$ python3 -q
>>> import numpy as np
>>> np.set_printoptions(precision=2, suppress=True, linewidth=140)
>>> r0 = np.array([2, -2, 2, -1, -1, -2, 0, -2, 0])
>>> v = np.array([2, 0, 0, 3, 0, 2, 0, 1, 2])
>>> W0 = r0[:, None] + v[None, :]
>>> W0
array([[ 4,  2,  2,  5,  2,  4,  2,  3,  4],
       [ 0, -2, -2,  1, -2,  0, -2, -1,  0],
       [ 4,  2,  2,  5,  2,  4,  2,  3,  4],
       [ 1, -1, -1,  2, -1,  1, -1,  0,  1],
       [ 1, -1, -1,  2, -1,  1, -1,  0,  1],
       [ 0, -2, -2,  1, -2,  0, -2, -1,  0],
       [ 2,  0,  0,  3,  0,  2,  0,  1,  2],
       [ 0, -2, -2,  1, -2,  0, -2, -1,  0],
       [ 2,  0,  0,  3,  0,  2,  0,  1,  2]])
>>> # rows 0 and 2 are equal
>>> rank = np.linalg.matrix_rank(W0)
>>> rank
np.int64(2)
>>> null = np.linalg.svd(W0)[2][rank:].T
>>> np.linalg.matrix_rank(W0.T @ W0), np.linalg.matrix_rank(W0 @ W0.T)
(np.int64(2), np.int64(2))
>>> np.allclose(W0 @ null, 0)
True
>>> [int(np.linalg.matrix_rank(W0[:, :j + 1])) for j in range(9)]
[1, 2, 2, 2, 2, 2, 2, 2, 2]
>>> null.shape
(9, 7)
>>> r0 = np.array([0, 3])
>>> np.correlate(W0[4], W0[7], "full")
array([ 0, -1, -1,  3, -2,  0,  0, -6, 10, -6, -1, -1, -2,  3, -2, -2,  0])
>>> np.polyval(r0, W0[4])
array([3, 3, 3, 3, 3, 3, 3, 3, 3])
>>> np.convolve(W0[4], r0)
array([ 0,  3, -3, -3,  6, -3,  3, -3,  0,  3])
>>> print(np.cross(W0[4, :3], W0[7, :3]))
[ 0  2 -2]
>>> np.linalg.cond(W0) > 100
np.True_
>>> [round(float(x), 2) for x in np.linalg.svd(W0, compute_uv=False)[:3]]
[15.57, 8.58, 0.0]
>>> print(np.round(np.linalg.norm(W0, 2) / np.linalg.norm(W0), 2))
0.88
>>> data = np.load("out13.npy")
>>> data
array([[-1.  ,  0.88,  0.98, -0.59],
       [-0.63,  0.23,  0.92,  0.86],
       [ 0.93, -0.43,  0.08,  0.84],
       [-0.99,  0.11,  0.95,  0.97],
       [-0.92,  0.83,  0.86, -0.94],
       [-0.21, -0.04, -0.27, -0.19],
       [ 0.95,  0.25,  0.57, -0.16],
       [ 0.69, -0.56, -0.92, -0.09],
       [ 0.97, -0.46,  0.03,  0.85],
       [-0.84, -0.14,  0.19,  0.62],
       [-1.  ,  0.98,  0.95, -1.  ],
       [-0.99,  0.8 ,  0.8 , -0.91],
       [-1.  ,  0.25,  0.95,  0.94],
       [ 0.7 , -0.65, -0.58,  0.87],
       [ 1.  , -0.96, -0.99,  0.97],
       [ 0.87, -0.57, -0.19,  0.9 ],
       [ 0.82,  0.22, -0.97, -1.  ],
       [-0.55,  0.67,  0.92, -0.39],
       [-0.54,  0.12,  0.96,  0.96],
       [ 0.52,  0.35, -0.55, -0.95],
       [ 0.24,  0.06, -0.85, -0.92],
       [-1.  , -0.35,  0.97,  1.  ],
       [ 1.  , -0.88, -1.  , -0.94],
       [-0.75,  0.92,  0.99, -0.91],
       [ 1.  , -0.85, -1.  , -0.94],
       [-1.  ,  0.1 ,  1.  ,  1.  ],
       [-0.73, -0.13,  0.52,  0.8 ],
       [-1.  ,  0.01,  0.88,  0.97]])
>>> z = data[:, 3] > np.median(data[:, 3])
>>> r0 = data[z].mean(axis=0) - data[~z].mean(axis=0)
>>> np.argsort(-np.abs(r0).round(6), kind="stable")
array([3, 1, 2, 0])
>>> print(((data - data.mean(axis=0)) @ r0 > 0).astype(int))
[0 1 1 1 0 0 0 0 1 1 0 0 1 1 1 1 0 0 1 0 0 1 0 0 0 1 1 1]
>>> (((data - data.mean(axis=0)) @ r0 > 0) == z).mean()
np.float64(1.0)
>>> Xs = (data - data.mean(axis=0)) / data.std(axis=0)
>>> print(Xs.std(axis=0))
[1. 1. 1. 1.]
>>> print(np.argwhere(np.abs(Xs) > 2))
[]
>>> beta = np.linalg.lstsq(np.delete(Xs, 0, axis=1), Xs[:, 0])[0]
>>> beta
array([-0.24, -0.66, -0.04])
>>> np.abs(beta).argmax()
np.int64(1)
>>> data.mean(axis=0)
array([-0.12,  0.03,  0.22,  0.09])
>>> print(np.linalg.svd(data, compute_uv=False))
[6.35 4.75 1.82 0.98]
>>> data[:, 4]
Traceback (most recent call last):
  File "<python-input-37>", line 1, in <module>
    data[:, 4]
    ~~~~^^^^^^
IndexError: index 4 is out of bounds for axis 1 with size 4
>>> print(np.abs(data).max())
1.0
>>> print(np.linalg.matrix_rank(data))
4
>>> np.unravel_index(np.abs(data).argmax(), data.shape)
(np.int64(0), np.int64(0))
>>> data.sum(axis=0)
array([-3.46,  0.76,  6.2 ,  2.62])
>>> Y = np.c_[data[:, :3] @ np.array([[2, 1, 0], [-1, -3, -3], [-1, -1, -2]]), np.array([-1, -3, -2, 0, 0, -1, 0, -1, 2, 0, -2, -3, -1, -3, 0, 2, -3, 0, -1, -3, 3, 3, -2, -2, 2, -3, -2, 2])]
>>> Y
array([[-3.86, -4.62, -4.6 , -1.  ],
       [-2.41, -2.24, -2.53, -3.  ],
       [ 2.21,  2.14,  1.13, -2.  ],
       [-3.04, -2.27, -2.23,  0.  ],
       [-3.53, -4.27, -4.21,  0.  ],
       [-0.11,  0.18,  0.66, -1.  ],
       [ 1.08, -0.37, -1.89,  0.  ],
       [ 2.86,  3.29,  3.52, -1.  ],
       [ 2.37,  2.32,  1.32,  2.  ],
       [-1.73, -0.61,  0.04,  0.  ],
       [-3.93, -4.89, -4.84, -2.  ],
       [-3.58, -4.19, -4.  , -3.  ],
       [-3.2 , -2.7 , -2.65, -1.  ],
       [ 2.63,  3.23,  3.11, -3.  ],
       [ 3.95,  4.87,  4.86,  0.  ],
       [ 2.5 ,  2.77,  2.09,  2.  ],
       [ 2.39,  1.13,  1.28, -3.  ],
       [-2.69, -3.48, -3.85,  0.  ],
       [-2.16, -1.86, -2.28, -1.  ],
       [ 1.24,  0.02,  0.05, -3.  ],
       [ 1.27,  0.91,  1.52,  3.  ],
       [-2.62, -0.92, -0.89,  3.  ],
       [ 3.88,  4.64,  4.64, -2.  ],
       [-3.41, -4.5 , -4.74, -2.  ],
       [ 3.85,  4.55,  4.55,  2.  ],
       [-3.1 , -2.3 , -2.3 , -3.  ],
       [-1.85, -0.86, -0.65, -2.  ],
       [-2.89, -1.91, -1.79,  2.  ]])
>>> np.linalg.matrix_rank(np.c_[data, Y])
np.int64(5)
>>> np.linalg.norm(np.linalg.qr(data)[0].T @ Y, axis=0) ** 2 / ((Y ** 2).sum(axis=0) + 1e-12)
array([1.  , 1.  , 1.  , 0.11])
